>>> import numpy as np
>>> np.set_printoptions(suppress=True, linewidth=160)
>>> rd = lambda a: np.round(a, 3) + 0
>>> mat = -2 * np.eye(5) + np.ones((5, 5))
>>> mat
array([[-1.,  1.,  1.,  1.,  1.],
       [ 1., -1.,  1.,  1.,  1.],
       [ 1.,  1., -1.,  1.,  1.],
       [ 1.,  1.,  1., -1.,  1.],
       [ 1.,  1.,  1.,  1., -1.]])
>>> # symmetric, so the eigenvalues are real
>>> theta = np.radians(15)
>>> R = np.eye(5)
>>> R[3, 3] = R[4, 4] = np.cos(theta)
>>> R[3, 4], R[4, 3] = -np.sin(theta), np.sin(theta)
>>> rd(R)
array([[ 1.   ,  0.   ,  0.   ,  0.   ,  0.   ],
       [ 0.   ,  1.   ,  0.   ,  0.   ,  0.   ],
       [ 0.   ,  0.   ,  1.   ,  0.   ,  0.   ],
       [ 0.   ,  0.   ,  0.   ,  0.966, -0.259],
       [ 0.   ,  0.   ,  0.   ,  0.259,  0.966]])
>>> M2 = mat @ R.T
>>> rd(np.linalg.svd(mat, compute_uv=False)), rd(np.linalg.svd(M2, compute_uv=False))
(array([3., 2., 2., 2., 2.]), array([3., 2., 2., 2., 2.]))
>>> np.allclose(mat @ mat.T, M2 @ M2.T)
True
>>> rd(np.linalg.det(R)), rd(np.trace(R))
(np.float64(1.0), np.float64(4.932))
>>> np.allclose(np.linalg.norm(mat, axis=1), np.linalg.norm(M2, axis=1))
True
>>> def softmax(z):
...     e = np.exp(z - z.max(axis=-1, keepdims=True))
...     return e / e.sum(axis=-1, keepdims=True)
... 
>>> softmax(mat).sum(axis=1)
array([1., 1., 1., 1., 1.])
>>> rd(softmax(mat[0] + -3))
array([0.033, 0.242, 0.242, 0.242, 0.242])
>>> S = mat @ mat.T / np.sqrt(5)
>>> rd(softmax(S))
array([[0.599, 0.1  , 0.1  , 0.1  , 0.1  ],
       [0.1  , 0.599, 0.1  , 0.1  , 0.1  ],
       [0.1  , 0.1  , 0.599, 0.1  , 0.1  ],
       [0.1  , 0.1  , 0.1  , 0.599, 0.1  ],
       [0.1  , 0.1  , 0.1  , 0.1  , 0.599]])
>>> rd(softmax(S + np.triu(np.full(S.shape, -np.inf), 1)))
array([[1.   , 0.   , 0.   , 0.   , 0.   ],
       [0.143, 0.857, 0.   , 0.   , 0.   ],
       [0.125, 0.125, 0.749, 0.   , 0.   ],
       [0.111, 0.111, 0.111, 0.666, 0.   ],
       [0.1  , 0.1  , 0.1  , 0.1  , 0.599]])
